% ipython --no-banner

In [1]: import numpy as np

In [2]: np.set_printoptions(precision=1, suppress=True, linewidth=160)

In [3]: J = np.loadtxt("data.csv", delimiter=",")

In [4]: J.round(1) + 0
Out[4]: 
array([[ 0.8, -0.3, -0.2, -0.1, -0.3,  0.2,  0.2, -0.2, -0.1, -0.1],
       [-0.3,  0.5, -0.3, -0.1, -0.5,  0.3,  0.3, -0.3, -0.1, -0.1],
       [-0.2, -0.3,  0.8, -0.1, -0.3,  0.2,  0.2, -0.2, -0.1, -0.1],
       [-0.1, -0.1, -0.1,  1. , -0.1,  0.1,  0.1, -0.1,  0. ,  0. ],
       [-0.3, -0.5, -0.3, -0.1,  0.5,  0.3,  0.3, -0.3, -0.1, -0.1],
       [ 0.2,  0.3,  0.2,  0.1,  0.3,  0.8, -0.2,  0.2,  0.1,  0.1],
       [ 0.2,  0.3,  0.2,  0.1,  0.3, -0.2,  0.8,  0.2,  0.1,  0.1],
       [-0.2, -0.3, -0.2, -0.1, -0.3,  0.2,  0.2,  0.8, -0.1, -0.1],
       [-0.1, -0.1, -0.1,  0. , -0.1,  0.1,  0.1, -0.1,  1. ,  0. ],
       [-0.1, -0.1, -0.1,  0. , -0.1,  0.1,  0.1, -0.1,  0. ,  1. ]])

In [5]: x0 = np.array([-2, -5, -3, 2, 3, 3, 5, 0, -5, -3])

In [6]: np.round(J @ np.ones(10), 1) + 0
Out[6]: array([ 0. , -0.6,  0. ,  0.7, -0.6,  2. ,  2. ,  0. ,  0.7,  0.7])

In [7]: J @ x0
Out[7]: array([ 1.4,  0.6,  0.4,  3.1,  8.6, -0.4,  1.6,  3.4, -3.9, -1.9])

In [8]: J @ np.eye(10)[5]
Out[8]: array([ 0.2,  0.3,  0.2,  0.1,  0.3,  0.8, -0.2,  0.2,  0.1,  0.1])

In [9]: left, sig, vt = np.linalg.svd(J, full_matrices=False)

In [10]: np.cumsum(sig ** 2) / np.sum(sig ** 2)
Out[10]: array([0.1, 0.2, 0.3, 0.4, 0.5, 0.6, 0.7, 0.8, 0.9, 1. ])

In [11]: np.round(left.T @ J @ vt.T, 1) + 0
Out[11]: 
array([[1., 0., 0., 0., 0., 0., 0., 0., 0., 0.],
       [0., 1., 0., 0., 0., 0., 0., 0., 0., 0.],
       [0., 0., 1., 0., 0., 0., 0., 0., 0., 0.],
       [0., 0., 0., 1., 0., 0., 0., 0., 0., 0.],
       [0., 0., 0., 0., 1., 0., 0., 0., 0., 0.],
       [0., 0., 0., 0., 0., 1., 0., 0., 0., 0.],
       [0., 0., 0., 0., 0., 0., 1., 0., 0., 0.],
       [0., 0., 0., 0., 0., 0., 0., 1., 0., 0.],
       [0., 0., 0., 0., 0., 0., 0., 0., 1., 0.],
       [0., 0., 0., 0., 0., 0., 0., 0., 0., 1.]])

In [12]: np.allclose(left * sig @ vt, J)
Out[12]: True

In [13]: np.round(vt @ vt.T, 1) + 0
Out[13]: 
array([[1., 0., 0., 0., 0., 0., 0., 0., 0., 0.],
       [0., 1., 0., 0., 0., 0., 0., 0., 0., 0.],
       [0., 0., 1., 0., 0., 0., 0., 0., 0., 0.],
       [0., 0., 0., 1., 0., 0., 0., 0., 0., 0.],
       [0., 0., 0., 0., 1., 0., 0., 0., 0., 0.],
       [0., 0., 0., 0., 0., 1., 0., 0., 0., 0.],
       [0., 0., 0., 0., 0., 0., 1., 0., 0., 0.],
       [0., 0., 0., 0., 0., 0., 0., 1., 0., 0.],
       [0., 0., 0., 0., 0., 0., 0., 0., 1., 0.],
       [0., 0., 0., 0., 0., 0., 0., 0., 0., 1.]])

In [14]: sig / sig[0]
Out[14]: array([1., 1., 1., 1., 1., 1., 1., 1., 1., 1.])

In [15]: np.round(left.T @ left, 1) + 0
Out[15]: 
array([[1., 0., 0., 0., 0., 0., 0., 0., 0., 0.],
       [0., 1., 0., 0., 0., 0., 0., 0., 0., 0.],
       [0., 0., 1., 0., 0., 0., 0., 0., 0., 0.],
       [0., 0., 0., 1., 0., 0., 0., 0., 0., 0.],
       [0., 0., 0., 0., 1., 0., 0., 0., 0., 0.],
       [0., 0., 0., 0., 0., 1., 0., 0., 0., 0.],
       [0., 0., 0., 0., 0., 0., 1., 0., 0., 0.],
       [0., 0., 0., 0., 0., 0., 0., 1., 0., 0.],
       [0., 0., 0., 0., 0., 0., 0., 0., 1., 0.],
       [0., 0., 0., 0., 0., 0., 0., 0., 0., 1.]])

In [16]: (sig > 1e-8).sum()
Out[16]: np.int64(10)
